In [1]: import numpy as np

In [2]: np.set_printoptions(suppress=True, linewidth=160)

In [3]: F = np.load("test13.npy")

In [4]: F
Out[4]: 
array([[ -0.08,   9.97,  14.98, -15.03,  -0.03,  10.07],
       [  0.03,  -9.98, -15.02,  15.03,   0.09, -10.08]])

In [5]: rng = np.random.default_rng(88678)

In [6]: A2 = F + rng.integers(-2, 3, (2, 1)) @ rng.integers(-2, 3, (1, 6))

In [7]: A2
Out[7]: 
array([[ -4.08,  13.97,  16.98, -15.03,  -4.03,  12.07],
       [ -1.97,  -7.98, -14.02,  15.03,  -1.91,  -9.08]])

In [8]: np.linalg.matrix_rank(A2 - F, tol=1e-8)
Out[8]: np.int64(1)

In [9]: A2 - F
Out[9]: 
array([[-4.,  4.,  2.,  0., -4.,  2.],
       [-2.,  2.,  1.,  0., -2.,  1.]])

In [10]: np.round(np.linalg.svd(A2 - F, compute_uv=False), 2) + 0
Out[10]: array([8.37, 0.  ])

In [11]: vec = np.array([2, 7, 5, 1, 2, 5])

In [12]: np.round(F @ vec, 2)
Out[12]: array([ 179.79, -180.09])

In [13]: np.round(np.einsum("ij,j->i", F, vec), 2)
Out[13]: array([ 179.79, -180.09])

In [14]: np.round(F @ (2 * vec), 2)
Out[14]: array([ 359.58, -360.18])

In [15]: np.round(F @ np.ones(6), 2)
Out[15]: array([ 19.88, -19.93])

In [16]: A2 = np.array([[1, 3], [0, -3]])

In [17]: Z = np.array([[0]])

In [18]: m1 = np.block([[A2, np.array([[2], [3]])], [np.zeros((1, 2)), Z]])

In [19]: m1
Out[19]: 
array([[ 1.,  3.,  2.],
       [ 0., -3.,  3.],
       [ 0.,  0.,  0.]])

In [20]: # triangular: eigenvalues sit on the diagonal

In [21]: (m1 - m1.T) / 2
Out[21]: 
array([[ 0. ,  1.5,  1. ],
       [-1.5,  0. ,  1.5],
       [-1. , -1.5,  0. ]])

In [22]: np.round(np.linalg.matrix_power(m1, 3), 2)
Out[22]: 
array([[  1.,  21., -16.],
       [  0., -27.,  27.],
       [  0.,   0.,   0.]])

In [23]: (m1 + m1.T) / 2
Out[23]: 
array([[ 1. ,  1.5,  1. ],
       [ 1.5, -3. ,  1.5],
       [ 1. ,  1.5,  0. ]])

In [24]: np.trace(m1)
Out[24]: np.float64(-2.0)

In [25]: np.allclose(m1, m1.T)
Out[25]: False

In [26]: np.round(np.linalg.det(m1), 2)
Out[26]: np.float64(0.0)

In [27]: arr = np.array([[2.0, -2.0, 0.0], [-2.0, 2.0, -2.0], [0.0, -2.0, -2.0]])

In [28]: np.linalg.matrix_rank(F, rtol=0.1)
Out[28]: np.int64(1)

In [29]: feats = np.array([[2.0, 2.0, 0.0, 0.0],
    ...:     [2.0, 0.0, 2.0, 0.0],
    ...:     [0.0, 2.0, 0.0, 2.0],
    ...:     [0.0, 0.0, 2.0, 2.0]])

In [30]: feats
Out[30]: 
array([[2., 2., 0., 0.],
       [2., 0., 2., 0.],
       [0., 2., 0., 2.],
       [0., 0., 2., 2.]])

In [31]: (feats - feats.T) / 2
Out[31]: 
array([[0., 0., 0., 0.],
       [0., 0., 0., 0.],
       [0., 0., 0., 0.],
       [0., 0., 0., 0.]])

In [32]: np.round(np.linalg.matrix_power(feats, 4), 2)
Out[32]: 
array([[96., 64., 64., 32.],
       [64., 96., 32., 64.],
       [64., 32., 96., 64.],
       [32., 64., 64., 96.]])

In [33]: np.trace(feats)
Out[33]: np.float64(4.0)

In [34]: round(float(np.abs(np.linalg.eigvals(feats)).max()), 2)
Out[34]: 4.0

In [35]: K = np.load("mat.npy")

In [36]: K
Out[36]: 
array([[ 0, -1,  2, -2, -1],
       [ 1,  0,  0, -4, -2],
       [-2,  0,  0,  1,  3],
       [ 2,  4, -1,  0,  2],
       [ 1,  2, -3, -2,  0]])

In [37]: # antisymmetric, zero diagonal

In [38]: vec = np.array([5, 4, 8, 8, 3])

In [39]: vec @ K @ vec
Out[39]: np.int64(0)

In [40]: q = np.linalg.solve(np.eye(5) - K, np.eye(5) + K)

In [41]: np.round(q @ q.T, 2) + 0
Out[41]: 
array([[1., 0., 0., 0., 0.],
       [0., 1., 0., 0., 0.],
       [0., 0., 1., 0., 0.],
       [0., 0., 0., 1., 0.],
       [0., 0., 0., 0., 1.]])

In [42]: idx = rng.permutation(5)

In [43]: idx
Out[43]: array([3, 1, 0, 4, 2])

In [44]: A2 = K[idx][:, idx]

In [45]: np.allclose(A2, K)
Out[45]: False

In [46]: round(np.linalg.det(A2), 2), np.round(np.linalg.det(K[idx]), 2)
Out[46]: (np.float64(0.0), np.float64(0.0))

In [47]: t = np.radians(90)

In [48]: r_ = np.eye(5)

In [49]: r_[0, 0] = r_[3, 3] = np.cos(t)

In [50]: r_[0, 3], r_[3, 0] = -np.sin(t), np.sin(t)

In [51]: r_.round(2) + 0
Out[51]: 
array([[ 0.,  0.,  0., -1.,  0.],
       [ 0.,  1.,  0.,  0.,  0.],
       [ 0.,  0.,  1.,  0.,  0.],
       [ 1.,  0.,  0.,  0.,  0.],
       [ 0.,  0.,  0.,  0.,  1.]])

In [52]: A2 = K @ r_.T

In [53]: np.abs(A2 - K).max(axis=0)
Out[53]: array([3., 0., 0., 5., 0.])

In [54]: round(float(np.linalg.det(r_)), 2), np.trace(r_)
Out[54]: (1.0, np.float64(3.0))

In [55]: np.round(np.linalg.norm(K, axis=0), 2)
Out[55]: array([3.16, 4.58, 3.74, 5.  , 4.24])

In [56]: round(float(np.linalg.norm(K, 1)), 2), round(np.linalg.norm(K, np.inf), 2)
Out[56]: (9.0, np.float64(9.0))

In [57]: np.round(np.linalg.norm(K) ** 2 / np.linalg.norm(K, 2) ** 2, 2)
Out[57]: np.float64(2.33)

In [58]: np.round(np.linalg.norm(K, "nuc"), 2)
Out[58]: np.float64(17.28)

In [59]: K[1] @ K[3]
Out[59]: np.int64(-2)

In [60]: data = np.load("layer13.npy")

In [61]: data.round(2)
Out[61]: 
array([[-0.5 ,  0.  ,  0.87,  0.  ],
       [ 0.  ,  1.  ,  0.  ,  0.  ],
       [-0.87,  0.  , -0.5 ,  0.  ],
       [ 0.  ,  0.  ,  0.  ,  1.  ]])

In [62]: # keeps lengths

In [63]: np.round(np.linalg.svd(data, compute_uv=False), 2)
Out[63]: array([1., 1., 1., 1.])

In [64]: np.round(data.T @ data, 2) + 0
Out[64]: 
array([[1., 0., 0., 0.],
       [0., 1., 0., 0.],
       [0., 0., 1., 0.],
       [0., 0., 0., 1.]])

In [65]: np.round(np.linalg.pinv(data), 2)
Out[65]: 
array([[-0.5 ,  0.  , -0.87,  0.  ],
       [ 0.  ,  1.  ,  0.  ,  0.  ],
       [ 0.87,  0.  , -0.5 ,  0.  ],
       [ 0.  ,  0.  ,  0.  ,  1.  ]])

In [66]: data[:, 2] @ data[:, 1]
Out[66]: np.float64(0.0)

In [67]: np.round(data @ data.T, 2) + 0
Out[67]: 
array([[1., 0., 0., 0.],
       [0., 1., 0., 0.],
       [0., 0., 1., 0.],
       [0., 0., 0., 1.]])
